$ python -q
>>> import numpy as np
>>> from numpy import linalg as LA
>>> np.set_printoptions(precision=3, suppress=True, linewidth=100)
>>> rd = lambda a: np.round(a, 3) + 0
>>> M = np.loadtxt("mat.csv", delimiter=",")
>>> M
array([[ -1.1,  -2.4,   1.3],
       [ -0.9,  -1. ,   0.5],
       [ -1.3,  -0.5,  -1.8],
       [  0.9,  -1.4,   0.3],
       [  0.3,  -0.5,  -0.2],
       [ -1.4,   2.8,  -0.5],
       [  1.4,  -0.4,   0. ],
       [  0.5,  -1.5,  -0.8],
       [-30. ,   8. , -16. ],
       [  0.3,  -0.2,   0.9],
       [  0.9,  -1.4,  -0.6],
       [ -1.3,  -0.1,  -0.3],
       [ -1.4,  -0.4,   0.2],
       [ -0.4,   0.1,   0.2],
       [ -0.4,   1.6,   0.7],
       [ -2. ,  -0.8,   0.3],
       [  1.1,   0.8,   0.6],
       [  0.2,  -1.1,   0. ],
       [ -0.2,   0.4,  -1.3],
       [  1.2,  -0.4,  -0.2],
       [ -0.9,  -1.1,  -1.2],
       [ -0.3,  -0.1,  -0.8],
       [  0.8,   0.2,  -1.8],
       [ -0.5,  -0.9,  -0.1],
       [ -1.1,   0.6,  -0.7],
       [ -0.6,  -2.3,   0.7],
       [ -0.1,  -1.6,  -0.8],
       [ -1.1,   0.4,  -0.7],
       [ -0.4,   0.4,   1.2],
       [ -0.2,  -0.2,   1.9],
       [  1.2,   1.2,  -0.4],
       [  0.1,  -1.5,  -0.3],
       [ -1. ,  -0.9,   0.5],
       [ -1.4,  -0.7,   0.6]])
>>> # row 8 is much longer than the rest
>>> z = M[:, 1] > np.median(M[:, 1])
>>> f = M[z].mean(axis=0) - M[~z].mean(axis=0)
>>> rd(f)
array([-1.927,  2.155, -1.049])
>>> np.argsort(-np.abs(f).round(6), kind="stable")
array([1, 0, 2])
>>> other = np.c_[M[:, :1] @ np.array([[-3]]), np.array([1, 1, 2, 1, -2, 2, -2, 2, 1, 1, 1, -2, 2, 0, -1, 1, 0, 2, -1, -1, -1, 2, 2, -1, 2, -2, -1, 1, -2, 0, 1, -1, 0, 0])]
>>> rd(other)
array([[ 3.3,  1. ],
       [ 2.7,  1. ],
       [ 3.9,  2. ],
       [-2.7,  1. ],
       [-0.9, -2. ],
       [ 4.2,  2. ],
       [-4.2, -2. ],
       [-1.5,  2. ],
       [90. ,  1. ],
       [-0.9,  1. ],
       [-2.7,  1. ],
       [ 3.9, -2. ],
       [ 4.2,  2. ],
       [ 1.2,  0. ],
       [ 1.2, -1. ],
       [ 6. ,  1. ],
       [-3.3,  0. ],
       [-0.6,  2. ],
       [ 0.6, -1. ],
       [-3.6, -1. ],
       [ 2.7, -1. ],
       [ 0.9,  2. ],
       [-2.4,  2. ],
       [ 1.5, -1. ],
       [ 3.3,  2. ],
       [ 1.8, -2. ],
       [ 0.3, -1. ],
       [ 3.3,  1. ],
       [ 1.2, -2. ],
       [ 0.6,  0. ],
       [-3.6,  1. ],
       [-0.3, -1. ],
       [ 3. ,  0. ],
       [ 4.2,  0. ]])
>>> rd(LA.lstsq(M, other[:, 0])[0])
array([-3.,  0.,  0.])
>>> rd(LA.norm(LA.qr(M)[0].T @ other, axis=0) ** 2 / ((other ** 2).sum(axis=0) + 1e-12))
array([1.   , 0.044])
>>> LA.matrix_rank(np.c_[M, other])
np.int64(4)
>>> E = np.load("a.npy")
>>> E
array([[-1.802,  1.393, -0.417, -2.433, -1.834, -1.007,  0.779, -0.594,  1.868],
       [ 2.784, -2.129,  0.468,  3.59 ,  2.675,  1.393, -1.132,  0.938, -2.654],
       [ 2.627, -2.046,  0.577,  3.611,  2.662,  1.469, -1.247,  0.872, -2.766],
       [ 1.794, -1.37 ,  0.405,  2.334,  1.67 ,  1.049, -0.695,  0.656, -1.781],
       [ 1.755, -1.474,  0.43 ,  2.493,  1.873,  0.985, -0.827,  0.551, -1.817],
       [ 0.02 ,  0.05 , -0.016,  0.005,  0.054, -0.016, -0.017, -0.042, -0.025],
       [ 1.914, -1.442,  0.379,  2.379,  1.823,  0.973, -0.739,  0.566, -1.787],
       [-0.154,  0.067,  0.056,  0.092, -0.04 , -0.069,  0.008,  0.053, -0.022],
       [ 0.01 ,  0.017,  0.015, -0.046, -0.039, -0.034,  0.026, -0.066,  0.016],
       [-0.129,  0.03 ,  0.012,  0.118, -0.063,  0.027, -0.049,  0.006,  0.003],
       [-0.926,  0.71 , -0.208, -1.115, -0.904, -0.458,  0.391, -0.337,  0.932],
       [ 2.698, -2.077,  0.537,  3.592,  2.681,  1.46 , -1.182,  0.886, -2.677],
       [-1.811,  1.412, -0.391, -2.341, -1.833, -1.015,  0.846, -0.693,  1.811],
       [-1.816,  1.458, -0.387, -2.438, -1.923, -1.046,  0.663, -0.67 ,  1.763]])
>>> f, v = E[1], E[11]
>>> rd(f @ f)
np.float64(43.691)
>>> p = (f @ v) / (f @ f) * f
>>> rd(LA.norm(f + v) ** 2 + LA.norm(f - v) ** 2)
np.float64(174.287)
>>> LA.matrix_rank(np.outer(f, v))
np.int64(1)
>>> rd((v - p) @ f)
np.float64(0.0)
>>> X = np.load("arr.npy")
>>> rd(X)
array([[-0.243,  0.493, -0.684,  0.236,  0.095, -0.089, -0.397],
       [-0.546,  0.155, -0.157, -0.32 , -0.224,  0.565,  0.426],
       [-0.243, -0.82 , -0.475, -0.04 , -0.11 , -0.156, -0.068],
       [-0.121, -0.061,  0.238, -0.509, -0.008,  0.258, -0.774],
       [ 0.546, -0.114, -0.221,  0.313, -0.337,  0.641, -0.133],
       [-0.303,  0.073,  0.287,  0.329, -0.793, -0.241, -0.158],
       [ 0.424,  0.194, -0.307, -0.612, -0.431, -0.336,  0.118]])
>>> # orthonormal columns
>>> x = np.array([0, 3, 3, 1, 2, 3, 1])
>>> rd(np.sort(np.abs(np.degrees(np.angle(LA.eigvals(X))))))
array([  0.   ,  67.889,  67.889, 130.212, 130.212, 175.119, 175.119])
>>> rd(X.T @ (X @ x))
array([0., 3., 3., 1., 2., 3., 1.])
>>> rd(LA.det(X))
np.float64(1.0)
>>> [p for p in range(1, 25) if np.allclose(LA.matrix_power(X, p), np.eye(7))]
[]
>>> 7 - LA.matrix_rank(X - np.eye(7), tol=1e-8)
np.int64(1)
>>> rd(LA.inv(X))
array([[-0.243, -0.546, -0.243, -0.121,  0.546, -0.303,  0.424],
       [ 0.493,  0.155, -0.82 , -0.061, -0.114,  0.073,  0.194],
       [-0.684, -0.157, -0.475,  0.238, -0.221,  0.287, -0.307],
       [ 0.236, -0.32 , -0.04 , -0.509,  0.313,  0.329, -0.612],
       [ 0.095, -0.224, -0.11 , -0.008, -0.337, -0.793, -0.431],
       [-0.089,  0.565, -0.156,  0.258,  0.641, -0.241, -0.336],
       [-0.397,  0.426, -0.068, -0.774, -0.133, -0.158,  0.118]])
>>> x = np.array([1, 3, 5, 4, 4, 3, 5])
>>> rd(np.einsum("ij,j->i", X, x))
array([-3.109,  0.782, -6.485, -4.276,  0.26 , -2.023, -5.121])
>>> rd(X @ np.ones(7))
array([-0.588, -0.101, -1.911, -0.977,  0.694, -0.807, -0.95 ])
>>> J = np.load("dump.npy")
>>> J
array([[ 3,  0, -2],
       [ 6, -2,  0],
       [ 4, -5,  2],
       [ 4, -5,  0],
       [ 3, -5,  1],
       [ 6, -2,  2],
       [ 4, -1,  5],
       [ 4,  0,  3],
       [ 2, -3,  6],
       [ 0,  0,  4],
       [ 1, -2,  3],
       [ 2, -1,  0]])
>>> W2 = J[[4, 5]].astype(float)
>>> for _ in range(6):
...     z = LA.norm(J[:, None] - W2, axis=-1).argmin(axis=1)
...     W2 = np.array([J[z == j].mean(axis=0) for j in range(2)])
... 
>>> z
array([1, 1, 0, 0, 0, 1, 1, 1, 0, 0, 0, 0])
>>> np.abs(W2[1] - W2[0]).argmax()
np.int64(0)
>>> other = np.c_[J[:, :1] @ np.array([[4]]), np.array([2, 1, 4, 5, 5, 0, 5, 0, 0, 0, 1, 0])]
>>> other
array([[12,  2],
       [24,  1],
       [16,  4],
       [16,  5],
       [12,  5],
       [24,  0],
       [16,  5],
       [16,  0],
       [ 8,  0],
       [ 0,  0],
       [ 4,  1],
       [ 8,  0]])
>>> rd(LA.lstsq(J, other[:, 0])[0])
array([4., 0., 0.])
>>> rd(LA.norm(other - J @ LA.lstsq(J, other)[0], axis=0))
array([0.  , 5.66])
>>> mat = np.loadtxt("layer18.csv", delimiter=",")
>>> mat
array([[ 1.,  0.,  0.,  0.,  0.,  0.,  0.],
       [ 0.,  2.,  0.,  0.,  0.,  0.,  0.],
       [ 0.,  0., -1.,  0.,  0.,  0.,  0.],
       [ 0.,  0.,  0.,  2.,  0.,  0.,  0.],
       [ 0.,  0.,  0.,  0.,  2.,  0.,  0.],
       [ 0.,  0.,  0.,  0.,  0., -2.,  0.],
       [ 0.,  0.,  0.,  0.,  0.,  0.,  0.]])
>>> rng = np.random.default_rng(9300)
>>> other = mat + rng.integers(-2, 3, (7, 6)) @ rng.integers(-2, 3, (6, 7))
>>> other
array([[  8., -12.,  -6.,  -2., -10.,  -1.,  -4.],
       [ -2.,   2., -10.,  -3., -14.,  -2.,  -3.],
       [  7., -10.,   5.,   0.,   4.,  -2.,   3.],
       [ -2.,   8.,   2.,  -2.,   2.,   6.,   0.],
       [ -9.,  14.,   6.,   1.,  10.,   0.,   6.],
       [  1.,  -2.,  -6.,  -2.,  -6.,  -4.,  -3.],
       [  1.,   2.,   0.,   0.,   3.,  -5.,  -1.]])
>>> other - mat
array([[  7., -12.,  -6.,  -2., -10.,  -1.,  -4.],
       [ -2.,   0., -10.,  -3., -14.,  -2.,  -3.],
       [  7., -10.,   6.,   0.,   4.,  -2.,   3.],
       [ -2.,   8.,   2.,  -4.,   2.,   6.,   0.],
       [ -9.,  14.,   6.,   1.,   8.,   0.,   6.],
       [  1.,  -2.,  -6.,  -2.,  -6.,  -2.,  -3.],
       [  1.,   2.,   0.,   0.,   3.,  -5.,  -1.]])
>>> np.abs(other - mat).sum(axis=1)
array([42., 34., 32., 24., 44., 22., 12.])
>>> feats = np.loadtxt("sample6.csv", delimiter=",")
>>> feats
array([[ 2.,  0.,  0.,  0.],
       [-2.,  1.,  0.,  0.],
       [ 0.,  0., -3.,  0.],
       [-1., -1.,  2., -3.]])
>>> # triangular: eigenvalues sit on the diagonal
>>> C2 = np.cov(M, rowvar=False)
>>> np.argwhere(np.triu(np.abs(np.corrcoef(M.T)) > 0.8, 1))
array([[0, 2]])
>>> rd(np.median(M, axis=0))
array([-0.4 , -0.4 , -0.15])
>>> rd(np.polyfit(M[:, 2], M[:, 1], 1))
array([-0.494, -0.414])
>>> rd(np.corrcoef(M.T))
array([[ 1.   , -0.792,  0.937],
       [-0.792,  1.   , -0.788],
       [ 0.937, -0.788,  1.   ]])
>>> other = np.array([[5], [5], [-4], [5]])
>>> W0 = np.block([[np.zeros((4, 4)), other], [other.T, np.zeros((1, 1))]])
>>> W0
array([[ 0.,  0.,  0.,  0.,  5.],
       [ 0.,  0.,  0.,  0.,  5.],
       [ 0.,  0.,  0.,  0., -4.],
       [ 0.,  0.,  0.,  0.,  5.],
       [ 5.,  5., -4.,  5.,  0.]])
>>> # column 1 repeats column 0
>>> Uu, sv, vt = LA.svd(W0, full_matrices=False)
>>> rd(np.sqrt((sv ** 2).sum())), rd(LA.norm(W0))
(np.float64(13.491), np.float64(13.491))
>>> rd(vt @ vt.T)
array([[1., 0., 0., 0., 0.],
       [0., 1., 0., 0., 0.],
       [0., 0., 1., 0., 0.],
       [0., 0., 0., 1., 0.],
       [0., 0., 0., 0., 1.]])
>>> rd(sv)
array([9.539, 9.539, 0.   , 0.   , 0.   ])
>>> (sv > 1e-8).sum()
np.int64(2)
>>> sv / sv[0]
array([ 1.,  1.,  0., -0.,  0.])
>>> rd(LA.eigvalsh(W0).min())
np.float64(-9.539)
>>> Uu, sv, vt = LA.svd(W0)
>>> V = vt[:(sv > 1e-8).sum()]
>>> x = W0[0] + 4 * W0[2] + rng.integers(2) * np.eye(5)[1]
>>> x
array([  0.,   1.,   0.,   0., -11.])
>>> np.allclose(V.T @ V @ x, x)
False
>>> rd(V.T @ V)
array([[ 0.275,  0.275, -0.22 ,  0.275,  0.   ],
       [ 0.275,  0.275, -0.22 ,  0.275,  0.   ],
       [-0.22 , -0.22 ,  0.176, -0.22 ,  0.   ],
       [ 0.275,  0.275, -0.22 ,  0.275,  0.   ],
       [ 0.   ,  0.   ,  0.   ,  0.   ,  1.   ]])
>>> rd(LA.norm(x - V.T @ V @ x))
np.float64(0.852)
